% python3 -q
>>> import numpy as np
>>> from numpy import linalg as LA
>>> np.set_printoptions(precision=3, suppress=True, linewidth=160)
>>> def rd(a):
...     return np.round(a, 3) + 0
... 
>>> mat = np.load("case18.npy")
>>> print(mat)
[[-4  0  0  0  0  0]
 [ 0 -5  0  0  0  0]
 [ 0  0  0  0  0  0]
 [ 0  0  0  3  0  0]
 [ 0  0  0  0  5  0]
 [ 0  0  0  0  0  1]]
>>> M2 = np.array([[-4, 4, 4],
...     [0, 1, 4],
...     [-4, 0, -4],
...     [5, -2, -1],
...     [4, 0, 2],
...     [-2, 5, -1]])
>>> print(LA.matrix_rank(mat @ M2))
3
>>> print(np.einsum("ik,kj->ji", mat, M2))
[[ 16   0   0  15  20  -2]
 [-16  -5   0  -6   0   5]
 [-16 -20   0  -3  10  -1]]
>>> print(M2.T @ mat.T)
[[ 16   0   0  15  20  -2]
 [-16  -5   0  -6   0   5]
 [-16 -20   0  -3  10  -1]]
>>> print(np.einsum("ij->j", mat))
[-4 -5  0  3  5  1]
>>> print(mat @ mat)
[[16  0  0  0  0  0]
 [ 0 25  0  0  0  0]
 [ 0  0  0  0  0  0]
 [ 0  0  0  9  0  0]
 [ 0  0  0  0 25  0]
 [ 0  0  0  0  0  1]]
>>> print(rd(np.sort(LA.eigvals(mat))))
[-5. -4.  0.  1.  3.  5.]
>>> try:
...     LA.inv(mat)
... except LA.LinAlgError as e:
...     print(repr(e))
... 
LinAlgError('Singular matrix')
>>> print(LA.matrix_rank(mat - mat[0, 0] * np.eye(6)))
5
>>> print([int(LA.matrix_rank(LA.matrix_power(mat, p))) for p in range(1, 7)])
[5, 5, 5, 5, 5, 5]
>>> rng = np.random.default_rng(254)
>>> F = np.eye(4, dtype=int)[rng.permutation(4)] * np.array([-2, -6, -3, 1])
>>> print(F)
[[ 0 -6  0  0]
 [-2  0  0  0]
 [ 0  0  0  1]
 [ 0  0 -3  0]]
>>> print(rd(LA.svd(F, compute_uv=False)))
[6. 3. 2. 1.]
>>> print(rd(LA.pinv(F)))
[[ 0.    -0.5    0.     0.   ]
 [-0.167  0.     0.     0.   ]
 [ 0.     0.     0.    -0.333]
 [ 0.     0.     1.     0.   ]]
>>> print(F[:, 1] @ F[:, 2])
0
>>> print(rd(LA.eigvals(F)))
[ 3.464+0.j    -3.464+0.j     0.   +1.732j  0.   -1.732j]
>>> print(rd(LA.det(F.T)))
-36.0
>>> print(rd(LA.det(F[::-1])))
-36.0
>>> print(rd(np.poly(F)))
[  1.   0.  -9.   0. -36.]
>>> print(np.einsum("ij,ji->", F, F))
18
>>> O, V = LA.qr(F[:, :3])[0], LA.qr(F[:, 3:])[0]
>>> sigma = LA.svd(O.T @ V, compute_uv=False)
>>> print(rd(LA.norm(O @ O.T - V @ V.T, 2)))
1.0
>>> print(sigma)
[0.]
>>> m1 = np.load("run10.npy")
>>> print(m1)
[[-4.045  5.021  0.021]
 [-3.999  5.011  0.011]
 [-4.016  5.052 -0.034]
 [-3.98   4.991 -0.015]
 [-4.02   4.979 -0.001]
 [-3.996  4.994  0.006]
 [ 0.985  2.021 -4.995]
 [ 0.99   1.981 -5.011]
 [ 1.001  1.986 -5.028]
 [ 0.988  2.033 -4.978]
 [ 1.03   2.026 -5.015]
 [ 0.965  2.028 -4.996]]
>>> x = np.array([8, -8, -2])
>>> rhs = m1 @ x
>>> beta, lr = np.zeros(3), 1 / LA.norm(m1, 2) ** 2
>>> for i in range(40):
...     beta -= lr * m1.T @ (m1 @ beta - rhs)
...     if i % 10 == 0: print(i, round(LA.norm(m1 @ beta - rhs), 3))
... 
0 28.466
10 0.023
20 0.023
30 0.023
>>> print(rd(beta))
[ 7.711 -8.231 -2.15 ]
>>> X = np.array([[0, 0, 2, 0, 2],
...     [0, 0, 4, 2, 1],
...     [-2, -4, 0, 1, -4],
...     [0, -2, -1, 0, 3],
...     [-2, -1, 4, -3, 0]])
>>> print(rd(np.poly(X)))
[  1.   0.  55.   0. 573.   0.]
>>> print(np.kron(np.eye(2, dtype=int), X))
[[ 0  0  2  0  2  0  0  0  0  0]
 [ 0  0  4  2  1  0  0  0  0  0]
 [-2 -4  0  1 -4  0  0  0  0  0]
 [ 0 -2 -1  0  3  0  0  0  0  0]
 [-2 -1  4 -3  0  0  0  0  0  0]
 [ 0  0  0  0  0  0  0  2  0  2]
 [ 0  0  0  0  0  0  0  4  2  1]
 [ 0  0  0  0  0 -2 -4  0  1 -4]
 [ 0  0  0  0  0  0 -2 -1  0  3]
 [ 0  0  0  0  0 -2 -1  4 -3  0]]
>>> print(rd(LA.det(X.T)))
0.0
>>> idx = rng.permutation(5)
>>> print(idx)
[1 3 0 4 2]
>>> M2 = X[idx][:, idx]
>>> print(np.allclose(M2, X))
False
>>> print(np.diag(M2))
[0 0 0 0 0]
>>> x = np.array([-2, 0, 1, -3, -1])
>>> print(rd(LA.eigvals(X).real))
[0. 0. 0. 0. 0.]
>>> print(rd(LA.svd(X, compute_uv=False)))
[6.406 6.406 3.737 3.737 0.   ]
>>> O = LA.solve(np.eye(5) - X, np.eye(5) + X)
>>> print(rd(LA.det(O)))
1.0
>>> print(rd(O @ O.T))
[[1. 0. 0. 0. 0.]
 [0. 1. 0. 0. 0.]
 [0. 0. 1. 0. 0.]
 [0. 0. 0. 1. 0.]
 [0. 0. 0. 0. 1.]]
>>> left, sigma, Vh = LA.svd(X)
>>> print(np.argmax(sigma[:-1] / (sigma[1:] + 1e-6)) + 1)
4
>>> print(rd(sigma))
[6.406 6.406 3.737 3.737 0.   ]
>>> M2 = left[:, :4] @ np.diag(sigma[:4]) @ Vh[:4]
>>> print(rd(M2))
[[ 0.  0.  2.  0.  2.]
 [ 0.  0.  4.  2.  1.]
 [-2. -4.  0.  1. -4.]
 [ 0. -2. -1.  0.  3.]
 [-2. -1.  4. -3.  0.]]
>>> print(rd(LA.norm(X - M2, 2)), rd(sigma[4]))
0.0 0.0
>>> print(rd(np.abs(X - M2).max()))
0.0
>>> print(LA.matrix_rank(X, rtol=0.05))
4
>>> arr = np.loadtxt("m.csv", delimiter=",")
>>> print(arr)
[[2. 1. 0. 0. 0.]
 [0. 2. 1. 0. 0.]
 [0. 0. 2. 1. 0.]
 [0. 0. 0. 2. 1.]
 [0. 0. 0. 0. 2.]]
>>> # triangular, det is the product of the diagonal
>>> left, sigma, Vh = LA.svd(arr, full_matrices=False)
>>> print(rd(left.T @ arr @ Vh.T))
[[2.899 0.    0.    0.    0.   ]
 [0.    2.607 0.    0.    0.   ]
 [0.    0.    2.164 0.    0.   ]
 [0.    0.    0.    1.645 0.   ]
 [0.    0.    0.    0.    1.19 ]]
>>> print(rd(np.cumsum(sigma ** 2) / np.sum(sigma ** 2)))
[0.35  0.633 0.828 0.941 1.   ]
>>> print(rd(sigma))
[2.899 2.607 2.164 1.645 1.19 ]
>>> print((sigma > 1e-8).sum())
5
>>> print(rd(np.abs(Vh[0])))
[0.215 0.474 0.591 0.531 0.312]
>>> print(rd(np.sqrt((sigma ** 2).sum())), rd(LA.norm(arr)))
4.899 4.899
>>> print(rd(sigma / sigma[0]))
[1.    0.899 0.746 0.568 0.41 ]
>>> print(rd(Vh @ Vh.T))
[[1. 0. 0. 0. 0.]
 [0. 1. 0. 0. 0.]
 [0. 0. 1. 0. 0.]
 [0. 0. 0. 1. 0.]
 [0. 0. 0. 0. 1.]]
>>> M2 = LA.inv(arr)
>>> print((np.abs(M2) > 1e-9).astype(int))
[[1 1 1 1 1]
 [0 1 1 1 1]
 [0 0 1 1 1]
 [0 0 0 1 1]
 [0 0 0 0 1]]
>>> print(rd(M2))
[[ 0.5   -0.25   0.125 -0.062  0.031]
 [ 0.     0.5   -0.25   0.125 -0.062]
 [ 0.     0.     0.5   -0.25   0.125]
 [ 0.     0.     0.     0.5   -0.25 ]
 [ 0.     0.     0.     0.     0.5  ]]
>>> print(rd(LA.cond(arr)))
2.436
>>> print(rd(LA.det(arr) * LA.det(M2)))
1.0
>>> print(rd(LA.det(arr) * M2))
[[16. -8.  4. -2.  1.]
 [ 0. 16. -8.  4. -2.]
 [ 0.  0. 16. -8.  4.]
 [ 0.  0.  0. 16. -8.]
 [ 0.  0.  0.  0. 16.]]
>>> print(rd(LA.inv(M2)))
[[2. 1. 0. 0. 0.]
 [0. 2. 1. 0. 0.]
 [0. 0. 2. 1. 0.]
 [0. 0. 0. 2. 1.]
 [0. 0. 0. 0. 2.]]
>>> print(rd((M2 + M2.T) / 2))
[[ 0.5   -0.125  0.062 -0.031  0.016]
 [-0.125  0.5   -0.125  0.062 -0.031]
 [ 0.062 -0.125  0.5   -0.125  0.062]
 [-0.031  0.062 -0.125  0.5   -0.125]
 [ 0.016 -0.031  0.062 -0.125  0.5  ]]
>>> print(rd(np.sort(np.abs(LA.eigvals(M2)))))
[0.5 0.5 0.5 0.5 0.5]
>>> print(np.trace(M2))
2.5
>>> print(rd(np.abs(LA.eigvals(M2)).max()))
0.5
>>> print(np.allclose(M2 @ M2.T, M2.T @ M2))
False
>>> print(rd(LA.matrix_power(M2, 4)))
[[ 0.062 -0.125  0.156 -0.156  0.137]
 [ 0.     0.062 -0.125  0.156 -0.156]
 [ 0.     0.     0.062 -0.125  0.156]
 [ 0.     0.     0.     0.062 -0.125]
 [ 0.     0.     0.     0.     0.062]]
>>> M2 = arr[0, 0] * arr[1:] - np.outer(arr[1:, 0], arr[0])
>>> print(M2)
[[0. 4. 2. 0. 0.]
 [0. 0. 4. 2. 0.]
 [0. 0. 0. 4. 2.]
 [0. 0. 0. 0. 4.]]
>>> print(np.flatnonzero(~M2.round(6).any(axis=1)))
[]
>>> O = arr.astype(float).copy()
>>> for j in range(5):
...     O[:, j] -= O[:, :j] @ (O[:, :j].T @ O[:, j])
...     O[:, j] /= LA.norm(O[:, j])
... 
>>> print(O)
[[1. 0. 0. 0. 0.]
 [0. 1. 0. 0. 0.]
 [0. 0. 1. 0. 0.]
 [0. 0. 0. 1. 0.]
 [0. 0. 0. 0. 1.]]
>>> print(O.T @ O)
[[1. 0. 0. 0. 0.]
 [0. 1. 0. 0. 0.]
 [0. 0. 1. 0. 0.]
 [0. 0. 0. 1. 0.]
 [0. 0. 0. 0. 1.]]
>>> data = np.loadtxt("block17.csv", delimiter=",")
>>> print(data)
[[-0.433  0.4   -0.8   -0.1    0.2  ]
 [-2.354 -1.    -0.2   -0.1    1.2  ]
 [ 0.195  0.6    2.     0.3   -0.1  ]
 [ 0.559 -1.5    0.1   -0.5   -0.3  ]
 [-0.551  0.8    1.3    0.3    0.3  ]
 [-3.278  1.1   -0.5    0.2    1.6  ]
 [ 0.006  0.8   -1.6    0.9    0.   ]
 [ 1.604 -1.1    0.4   -1.1   -0.8  ]
 [ 0.921  1.7   -1.    -1.1   -0.5  ]
 [-4.648 -0.3    0.4   -0.7    2.3  ]
 [ 1.655  0.4    0.2    1.3   -0.8  ]
 [ 0.794  0.9    0.9    0.3   -0.4  ]
 [ 2.018  0.     0.9    1.7   -1.   ]
 [-0.975 -0.7    1.2    0.5    0.5  ]
 [ 1.166 -0.6   -1.5    0.9   -0.6  ]
 [ 0.343  2.1    1.4   -1.2   -0.2  ]
 [-0.424  2.    -0.3   -0.2    0.2  ]
 [-1.445  0.1   -1.7   -0.6    0.7  ]
 [ 1.574  0.4    0.5   -1.    -0.8  ]
 [-3.245 -1.6    0.3    0.3    1.6  ]
 [ 0.03   0.8   -0.3   -0.7    0.   ]
 [-0.543 -0.7    0.9   -0.4    0.3  ]
 [ 1.454 -0.5    1.3   -1.    -0.7  ]
 [ 0.568  1.1   -0.8   -0.5   -0.3  ]
 [ 1.253  0.3    1.2    0.3   -0.6  ]
 [-0.337  0.     1.7   -0.5    0.2  ]
 [ 2.952  0.1    1.8   -0.8   -1.5  ]
 [-1.494 -0.3    0.2    0.     0.8  ]
 [-0.022 -0.3   -0.3    0.     0.   ]]
>>> left, sigma, Vh = LA.svd(data)
>>> print(rd(sigma))
[10.273  5.617  5.08   3.796  0.097]
>>> M2 = left[:, :4] @ np.diag(sigma[:4]) @ Vh[:4]
>>> print(rd(LA.norm(data - M2) / LA.norm(data)))
0.007
>>> print(LA.matrix_rank(data, rtol=0.05))
4
>>> print(LA.matrix_rank(M2))
4
>>> print(LA.matrix_rank(data, rtol=0.1))
4
>>> print([round(float(x), 3) for x in LA.svd(data, compute_uv=False)[:3]])
[10.273, 5.617, 5.08]
>>> print(LA.cond(data) > 100)
True
>>> print(np.argsort(-LA.norm(data, axis=0).round(6), kind="stable")[:3])
[0 2 1]
>>> print(rd(np.abs(LA.svd(data)[2][-1])))
[0.446 0.005 0.007 0.008 0.895]
>>> print(rd(LA.norm(data, 2) / LA.norm(data)))
0.771
>>> gram = np.cov(data, rowvar=False)
>>> print(rd(data.std(axis=0)))
[1.686 0.936 1.018 0.727 0.841]
>>> print(np.argsort(-data.std(axis=0).round(6), kind="stable"))
[0 2 1 4 3]
>>> print(rd(np.corrcoef(data[:, 2], data[:, 1])[0, 1]))
-0.088
>>> print(np.median(data, axis=0))
[ 0.03  0.1   0.3  -0.1   0.  ]
>>> E = np.load("w.npy")
>>> print(E)
[[ -6.069   8.636   2.354]
 [ 10.231 -10.258  -4.038]
 [-11.917  -1.386  -1.691]
 [  1.133   9.144  -1.317]
 [ 11.664  -1.813 -14.3  ]
 [ -0.658 -14.349  -5.411]
 [ -2.265   2.282   0.474]
 [  5.393 -14.48  -12.406]
 [ 11.76    5.336  15.78 ]
 [  1.732  -4.12  -10.783]
 [ -4.86   17.663 -12.861]
 [-22.053  -0.286 -16.499]
 [  6.231  -0.521  -0.83 ]
 [ -1.446  18.81  -13.423]
 [-16.      8.501  -6.206]
 [  1.724  -1.5    10.468]
 [ -4.423 -14.826  -2.846]
 [-17.87   -7.149   0.069]
 [  9.173   0.17   -5.638]
 [ -8.427   8.725  -1.743]]
>>> M2 = np.c_[E[:, :2] @ np.array([[9, -1], [-6, -6]]), np.array([-3, 0, 0, 2, 3, 0, 3, 2, 3, -1, 3, 1, 0, -2, -1, 1, 1, 1, -1, -3])]
>>> print(rd(M2))
[[-106.437  -45.747   -3.   ]
 [ 153.627   51.317    0.   ]
 [ -98.937   20.233    0.   ]
 [ -44.667  -55.997    2.   ]
 [ 115.854   -0.786    3.   ]
 [  80.172   86.752    0.   ]
 [ -34.077  -11.427    3.   ]
 [ 135.417   81.487    2.   ]
 [  73.824  -43.776    3.   ]
 [  40.308   22.988   -1.   ]
 [-149.718 -101.118    3.   ]
 [-196.761   23.769    1.   ]
 [  59.205   -3.105    0.   ]
 [-125.874 -111.414   -2.   ]
 [-195.006  -35.006   -1.   ]
 [  24.516    7.276    1.   ]
 [  49.149   93.379    1.   ]
 [-117.936   60.764    1.   ]
 [  81.537  -10.193   -1.   ]
 [-128.193  -43.923   -3.   ]]
>>> print(rd(LA.norm(M2 - E @ LA.lstsq(E, M2)[0], axis=0)))
[0.    0.    8.258]
>>> print(rd(LA.lstsq(E, M2[:, 0])[0]))
[ 9. -6.  0.]
